In [1]: import numpy as np

In [2]: from numpy import linalg as LA

In [3]: np.set_printoptions(precision=3, suppress=True, linewidth=200, floatmode="fixed")

In [4]: M = np.array([[1, 2, 0, 2, 2, 0],
   ...:     [0, 1, 2, 0, 2, 2],
   ...:     [2, 0, 1, 2, 0, 2],
   ...:     [2, 2, 0, 1, 2, 0],
   ...:     [0, 2, 2, 0, 1, 2],
   ...:     [2, 0, 2, 2, 0, 1]])

In [5]: rng = np.random.default_rng(893)

In [6]: labels = rng.permutation(6)

In [7]: print(labels)
[3 1 4 2 5 0]

In [8]: Y = M[labels][:, labels]

In [9]: print(np.allclose(Y, M))
False

In [10]: print(np.sort(np.abs(LA.eigvals(Y))))
[1.000 1.000 1.000 3.606 3.606 7.000]

In [11]: print(np.diag(Y))
[1 1 1 1 1 1]

In [12]: print(Y)
[[1 2 2 0 0 2]
 [0 1 2 2 2 0]
 [0 2 1 2 2 0]
 [2 0 0 1 2 2]
 [2 0 0 2 1 2]
 [2 2 2 0 0 1]]

In [13]: theta = np.radians(135)

In [14]: R = np.eye(6)

In [15]: R[0, 0] = R[4, 4] = np.cos(theta)

In [16]: R[0, 4], R[4, 0] = -np.sin(theta), np.sin(theta)

In [17]: print(R)
[[-0.707  0.000  0.000  0.000 -0.707  0.000]
 [ 0.000  1.000  0.000  0.000  0.000  0.000]
 [ 0.000  0.000  1.000  0.000  0.000  0.000]
 [ 0.000  0.000  0.000  1.000  0.000  0.000]
 [ 0.707  0.000  0.000  0.000 -0.707  0.000]
 [ 0.000  0.000  0.000  0.000  0.000  1.000]]

In [18]: Y = M @ R.T

In [19]: print(np.allclose(LA.norm(M, axis=1), LA.norm(Y, axis=1)))
True

In [20]: print(round(LA.det(R), 3), round(float(np.trace(R)), 3))
1.0 2.586

In [21]: print(Y.round(3) + 0)
[[-2.121  2.000  0.000  2.000 -0.707  0.000]
 [-1.414  1.000  2.000  0.000 -1.414  2.000]
 [-1.414  0.000  1.000  2.000  1.414  2.000]
 [-2.828  2.000  0.000  1.000  0.000  0.000]
 [-0.707  2.000  2.000  0.000 -0.707  2.000]
 [-1.414  0.000  2.000  2.000  1.414  1.000]]

In [22]: print(np.allclose(M @ M.T, Y @ Y.T))
True

In [23]: print(M.reshape(-1, 2))
[[1 2]
 [0 2]
 [2 0]
 [0 1]
 [2 0]
 [2 2]
 [2 0]
 [1 2]
 [0 2]
 [2 2]
 [0 1]
 [2 0]
 [0 2]
 [2 0]
 [1 2]
 [2 0]
 [2 2]
 [0 1]]

In [24]: print(M.reshape(2, -1))
[[1 2 0 2 2 0 0 1 2 0 2 2 2 0 1 2 0 2]
 [2 2 0 1 2 0 0 2 2 0 1 2 2 0 2 2 0 1]]

In [25]: t3 = M.reshape(6, 2, -1)

In [26]: print(np.einsum("ihd,ihd->ih", t3, t3))
[[5 8]
 [5 8]
 [5 8]
 [8 5]
 [8 5]
 [8 5]]

In [27]: print(t3.transpose(1, 0, 2))
[[[1 2 0]
  [0 1 2]
  [2 0 1]
  [2 2 0]
  [0 2 2]
  [2 0 2]]

 [[2 2 0]
  [0 2 2]
  [2 0 2]
  [1 2 0]
  [0 1 2]
  [2 0 1]]]

In [28]: print(np.swapaxes(t3, 1, 2)[2])
[[2 2]
 [0 0]
 [1 2]]

In [29]: x0 = np.array([0, 0, 0, 0, 0, 1])

In [30]: rhs = M @ x0

In [31]: coef, lr = np.zeros(6), 1 / LA.norm(M, 2) ** 2

In [32]: for i in range(15):
    ...:     coef -= lr * M.T @ (M @ coef - rhs)
    ...:     if i % 5 == 0: print(i, round(LA.norm(M @ coef - rhs), 3))
    ...: 
0 1.679
5 0.705
10 0.568

In [33]: print(coef)
[0.002 0.002 0.364 0.002 0.002 0.630]

In [34]: print(np.round(LA.cond(M), 3))
7.0

In [35]: print(M @ M)
[[ 5 12  8  4 12  8]
 [ 8  5 12  8  4 12]
 [12  8  5 12  8  4]
 [ 4 12  8  5 12  8]
 [ 8  4 12  8  5 12]
 [12  8  4 12  8  5]]

In [36]: print((M - M.T) / 2)
[[ 0.000  1.000 -1.000  0.000  1.000 -1.000]
 [-1.000  0.000  1.000 -1.000  0.000  1.000]
 [ 1.000 -1.000  0.000  1.000 -1.000  0.000]
 [ 0.000  1.000 -1.000  0.000  1.000 -1.000]
 [-1.000  0.000  1.000 -1.000  0.000  1.000]
 [ 1.000 -1.000  0.000  1.000 -1.000  0.000]]

In [37]: print(round(float(LA.det(M)), 3))
-91.0

In [38]: print(round(float(np.abs(LA.eigvals(M)).max()), 3))
7.0

In [39]: print(LA.matrix_power(M, 4))
[[425 344 432 424 344 432]
 [432 425 344 432 424 344]
 [344 432 425 344 432 424]
 [424 344 432 425 344 432]
 [432 424 344 432 425 344]
 [344 432 424 344 432 425]]

In [40]: Y = np.array([[-1, -1, 0], [3, 3, 3], [0, -1, -2]])

In [41]: Y[-1] = Y[0]

In [42]: E = Y + 0.3 * np.eye(3)

In [43]: print(E)
[[-0.700 -1.000  0.000]
 [ 3.000  3.300  3.000]
 [-1.000 -1.000  0.300]]

In [44]: # row 1 dominates

In [45]: O, evecs = LA.qr(E[:, :2])[0], LA.qr(E[:, 2:])[0]

In [46]: s = LA.svd(O.T @ evecs, compute_uv=False)

In [47]: print(np.degrees(np.arccos(s.clip(0, 1))))
[26.955]

In [48]: print(round(LA.norm(O @ O.T - evecs @ evecs.T, 2), 3))
1.0

In [49]: print((s > 0.9).sum())
0

In [50]: print(s)
[0.891]

In [51]: O = E.astype(float).copy()

In [52]: for j in range(3):
    ...:     O[:, j] -= O[:, :j] @ (O[:, :j].T @ O[:, j])
    ...:     O[:, j] /= LA.norm(O[:, j])
    ...: 

In [53]: print(O)
[[-0.216 -0.903  0.370]
 [ 0.926 -0.070  0.370]
 [-0.309  0.423  0.852]]

In [54]: print(np.round(O.T @ E, 3) + 0)
[[ 3.239  3.582  2.686]
 [ 0.000  0.250 -0.082]
 [ 0.000  0.000  1.367]]

In [55]: print(np.round(LA.norm(E[1], 1), 3), np.round(LA.norm(E[1], np.inf), 3))
9.3 3.3

In [56]: print(round(float(LA.norm(E[1] - E[2])), 3))
6.464

In [57]: print(np.round(LA.norm(E, 2), 3))
5.569

In [58]: print(round(LA.norm(E, "nuc"), 3))
6.932

In [59]: O, _ = LA.qr(np.array([[1.0, 0.3, 0.0, -0.8, 0.0, -0.1, 0.7, 0.4],
    ...:     [-1.3, 1.0, 0.6, 0.0, -0.4, 0.1, 0.4, -1.2],
    ...:     [-0.8, -0.4, -2.1, 0.4, 0.9, -0.4, -2.3, 0.0],
    ...:     [-0.4, 0.8, -2.0, 0.8, 0.0, 0.4, -0.6, -0.1],
    ...:     [0.8, -0.2, -0.7, -0.8, -0.1, -0.6, 0.0, -0.4],
    ...:     [-0.4, 0.7, 1.0, 0.8, -1.5, 1.1, 0.3, 0.5],
    ...:     [-0.4, 0.3, 0.1, 0.6, -1.6, -0.6, -0.9, 0.3],
    ...:     [0.4, -0.1, -0.2, 0.0, 0.7, -1.7, 0.9, 0.3]]))

In [60]: evals = np.array([3, 4, 3, 1, 5, 0, 0, 2])

In [61]: W0 = O @ np.diag(evals) @ O.T

In [62]: print(W0.round(3) + 0)
[[ 1.650 -0.016 -1.098  0.807  0.909  0.341 -0.144  0.315]
 [-0.016  2.220 -0.273  0.589 -0.652  0.823  0.068 -0.256]
 [-1.098 -0.273  2.607  0.148  0.481 -0.379 -0.005 -0.127]
 [ 0.807  0.589  0.148  2.887 -0.196  0.000 -0.063  0.410]
 [ 0.909 -0.652  0.481 -0.196  2.350  0.318  1.267 -0.739]
 [ 0.341  0.823 -0.379  0.000  0.318  2.167  0.453  0.045]
 [-0.144  0.068 -0.005 -0.063  1.267  0.453  2.816 -1.757]
 [ 0.315 -0.256 -0.127  0.410 -0.739  0.045 -1.757  1.303]]

In [63]: evals, evecs = LA.eigh(W0)

In [64]: print(round(float(evals.sum()), 3), np.trace(W0))
18.0 18.0

In [65]: print(np.round(evecs.T @ W0 @ evecs, 3) + 0)
[[0.000 0.000 0.000 0.000 0.000 0.000 0.000 0.000]
 [0.000 0.000 0.000 0.000 0.000 0.000 0.000 0.000]
 [0.000 0.000 1.000 0.000 0.000 0.000 0.000 0.000]
 [0.000 0.000 0.000 2.000 0.000 0.000 0.000 0.000]
 [0.000 0.000 0.000 0.000 3.000 0.000 0.000 0.000]
 [0.000 0.000 0.000 0.000 0.000 3.000 0.000 0.000]
 [0.000 0.000 0.000 0.000 0.000 0.000 4.000 0.000]
 [0.000 0.000 0.000 0.000 0.000 0.000 0.000 5.000]]

In [66]: print(np.round(evecs.T @ evecs, 3) + 0)
[[1.000 0.000 0.000 0.000 0.000 0.000 0.000 0.000]
 [0.000 1.000 0.000 0.000 0.000 0.000 0.000 0.000]
 [0.000 0.000 1.000 0.000 0.000 0.000 0.000 0.000]
 [0.000 0.000 0.000 1.000 0.000 0.000 0.000 0.000]
 [0.000 0.000 0.000 0.000 1.000 0.000 0.000 0.000]
 [0.000 0.000 0.000 0.000 0.000 1.000 0.000 0.000]
 [0.000 0.000 0.000 0.000 0.000 0.000 1.000 0.000]
 [0.000 0.000 0.000 0.000 0.000 0.000 0.000 1.000]]

In [67]: print(np.round(evecs @ np.diag(evals) @ evecs.T, 3) + 0)
[[ 1.650 -0.016 -1.098  0.807  0.909  0.341 -0.144  0.315]
 [-0.016  2.220 -0.273  0.589 -0.652  0.823  0.068 -0.256]
 [-1.098 -0.273  2.607  0.148  0.481 -0.379 -0.005 -0.127]
 [ 0.807  0.589  0.148  2.887 -0.196  0.000 -0.063  0.410]
 [ 0.909 -0.652  0.481 -0.196  2.350  0.318  1.267 -0.739]
 [ 0.341  0.823 -0.379  0.000  0.318  2.167  0.453  0.045]
 [-0.144  0.068 -0.005 -0.063  1.267  0.453  2.816 -1.757]
 [ 0.315 -0.256 -0.127  0.410 -0.739  0.045 -1.757  1.303]]

In [68]: print(np.abs(evecs[:, -1]).round(6).argmax())
6

In [69]: W = np.array([[0, 0], [1, 0], [2, 1], [2, 0], [2, 0], [2, 0], [2, 2], [1, 1]])

In [70]: coef = np.array([1, 5])

In [71]: H = np.maximum(W0 @ W + coef, 0)

In [72]: print(LA.matrix_rank(H))
2

In [73]: print((H > 0).astype(int))
[[1 1]
 [1 1]
 [1 1]
 [1 1]
 [1 1]
 [1 1]
 [1 1]
 [0 1]]

In [74]: W2 = np.array([[2, -2, 2], [4, 9, -9]])

In [75]: print(W @ W2)
[[  0   0   0]
 [  2  -2   2]
 [  8   5  -5]
 [  4  -4   4]
 [  4  -4   4]
 [  4  -4   4]
 [ 12  14 -14]
 [  6   7  -7]]

In [76]: evals, evecs = LA.eigh(W0)

In [77]: x0 = np.array([1, 1, -2, 3, 3, -2, -2, 1])

In [78]: print((np.sign(evecs[:, -1].round(6)) == np.sign(evecs[0, -1].round(6))).astype(int))
[1 0 1 0 1 1 1 0]

In [79]: Y = np.array([[1, 2, -1],
    ...:     [2, 0, -1],
    ...:     [0, 2, 0],
    ...:     [2, -2, 1],
    ...:     [1, 0, -1],
    ...:     [0, -2, -2],
    ...:     [0, -1, 0],
    ...:     [0, -1, 1]])

In [80]: print(LA.matrix_rank(W0 @ Y))
3

In [81]: print(LA.matrix_rank(np.vstack([W0, Y.T])))
8

In [82]: print(np.einsum("ij,ij->i", W0, W0))
[ 5.643  6.525  8.491  9.565  9.296  5.940 12.859  5.682]

In [83]: Y @ W0
---------------------------------------------------------------------------
ValueError                                Traceback (most recent call last)
Cell In[83], line 1
----> 1 Y @ W0

ValueError: matmul: Input operand 1 has a mismatch in its core dimension 0, with gufunc signature (n?,k),(k,m?)->(n?,m?) (size 8 is different from 3)
